>>> import numpy as np
>>> np.set_printoptions(precision=3, suppress=True, linewidth=100, legacy="1.25")
>>> rnd = lambda a: np.round(a, 3) + 0
>>> F = np.load("out10.npy")
>>> print(F)
[[ 3 -1  3 -1]
 [ 0  0  0  0]
 [ 3 -1  3 -1]
 [ 0  0  0  0]]
>>> blk = np.stack([F, 3 * F, F[::-1]])
>>> print(rnd(np.linalg.norm(blk, axis=(1, 2))))
[ 6.325 18.974  6.325]
>>> print(np.linalg.matrix_rank(blk))
[1 1 1]
>>> print(blk.sum(axis=0))
[[12 -4 12 -4]
 [ 3 -1  3 -1]
 [12 -4 12 -4]
 [ 3 -1  3 -1]]
>>> G = F.T @ F
>>> print(np.allclose(G, G.T))
True
>>> print(rnd(np.linalg.eigvalsh(G)[::-1]))
[40.  0.  0.  0.]
>>> print(G)
[[18 -6 18 -6]
 [-6  2 -6  2]
 [18 -6 18 -6]
 [-6  2 -6  2]]
>>> print(rnd(np.linalg.svd(F, compute_uv=False) ** 2))
[40.  0.  0.  0.]
>>> f = np.array([2, 1])
>>> print(np.array([np.convolve(row, f, "same") for row in F]))
[[6 1 5 1]
 [0 0 0 0]
 [6 1 5 1]
 [0 0 0 0]]
>>> print(np.correlate(F[2], F[1], "full"))
[0 0 0 0 0 0 0]
>>> print(np.cross(F[2, :3], F[1, :3]))
[0 0 0]
>>> feats = np.loadtxt("run8.csv", delimiter=",")
>>> print(feats)
[[0. 1. 0. 0. 0. 1. 0. 0. 0. 0.]
 [1. 0. 1. 0. 0. 0. 0. 0. 1. 0.]
 [0. 1. 0. 0. 0. 0. 0. 1. 0. 0.]
 [0. 0. 0. 0. 0. 0. 0. 0. 1. 1.]
 [0. 0. 0. 0. 0. 0. 0. 0. 0. 0.]
 [1. 0. 0. 0. 0. 0. 0. 0. 0. 1.]
 [0. 0. 0. 0. 0. 0. 0. 0. 0. 0.]
 [0. 0. 1. 0. 0. 0. 0. 0. 1. 0.]
 [0. 1. 0. 1. 0. 0. 0. 1. 0. 0.]
 [0. 0. 0. 1. 0. 1. 0. 0. 0. 0.]]
>>> U, sv, VT = np.linalg.svd(F)
>>> vecs = VT[:(sv > 1e-8).sum()]
>>> rng = np.random.default_rng(116)
>>> vec = F[3] + -1 * F[0] + rng.integers(2) * np.eye(4)[0]
>>> print(vec)
[-3.  1. -3.  1.]
>>> print(rnd(np.linalg.norm(vec - vecs.T @ vecs @ vec)))
0.0
>>> print(rnd(np.diag(vecs.T @ vecs)))
[0.45 0.05 0.45 0.05]
